>>> import numpy as np
>>> from numpy import linalg as LA
>>> np.set_printoptions(precision=2, suppress=True, linewidth=160, legacy="1.25")
>>> def rnd(a):
...     return np.round(a, 2) + 0
... 
>>> K = np.array([[-15, -9, -15, -9], [3, 9, 3, 9], [-25, -15, -15, -9], [5, 15, 3, 9]])
>>> out = LA.inv(K)
>>> np.allclose(out, K.T)
False
>>> rnd(out)
array([[ 0.12,  0.13, -0.12, -0.12],
       [-0.04, -0.21,  0.04,  0.21],
       [-0.21, -0.21,  0.12,  0.12],
       [ 0.07,  0.35, -0.04, -0.21]])
>>> rnd(LA.det(K) * out)
array([[  648.,   648.,  -648.,  -648.],
       [ -216., -1080.,   216.,  1080.],
       [-1080., -1080.,   648.,   648.],
       [  360.,  1800.,  -216., -1080.]])
>>> rnd(LA.inv(out))
array([[-15.,  -9., -15.,  -9.],
       [  3.,   9.,   3.,   9.],
       [-25., -15., -15.,  -9.],
       [  5.,  15.,   3.,   9.]])
>>> rnd(LA.cond(K))
28.81
>>> rng = np.random.default_rng(4260)
>>> idx = rng.permutation(4)
>>> idx
array([0, 2, 3, 1])
>>> out = K[idx][:, idx]
>>> rnd(np.sort(np.abs(LA.eigvals(out))))
array([ 2.27,  4.02, 17.91, 31.65])
>>> np.allclose(out, K)
False
>>> out
array([[-15, -15,  -9,  -9],
       [-25, -15,  -9, -15],
       [  5,   3,   9,  15],
       [  3,   3,   9,   9]])
>>> np.trace(out)
-12
>>> q, V = LA.qr(K[:, :3])[0], LA.qr(K[:, 3:])[0]
>>> sig = LA.svd(q.T @ V, compute_uv=False)
>>> rnd(sig)
array([0.99])
>>> (sig > 0.9).sum()
1
>>> (K - K.T) / 2
array([[ 0., -6.,  5., -7.],
       [ 6.,  0.,  9., -3.],
       [-5., -9.,  0., -6.],
       [ 7.,  3.,  6.,  0.]])
>>> rnd(np.sort(np.abs(LA.eigvals(K))))
array([ 2.27,  4.02, 17.91, 31.65])
>>> rnd(np.abs(LA.eigvals(K)).max())
31.65
>>> K.inv()
Traceback (most recent call last):
  File "<python-input-26>", line 1, in <module>
    K.inv()
    ^^^^^
AttributeError: 'numpy.ndarray' object has no attribute 'inv'
>>> q = K.astype(float).copy()
>>> for j in range(4):
...     q[:, j] -= q[:, :j] @ (q[:, :j].T @ q[:, j])
...     q[:, j] /= LA.norm(q[:, j])
... 
>>> rnd(q)
array([[-0.5 ,  0.1 , -0.84,  0.17],
       [ 0.1 ,  0.5 ,  0.17,  0.84],
       [-0.84,  0.17,  0.5 , -0.1 ],
       [ 0.17,  0.84, -0.1 , -0.5 ]])
>>> rnd(q.T @ K)
array([[29.73, 20.58, 20.99, 14.53],
       [ 0.  , 13.72,  0.  ,  9.69],
       [ 0.  ,  0.  ,  5.25,  3.63],
       [ 0.  ,  0.  ,  0.  ,  2.42]])
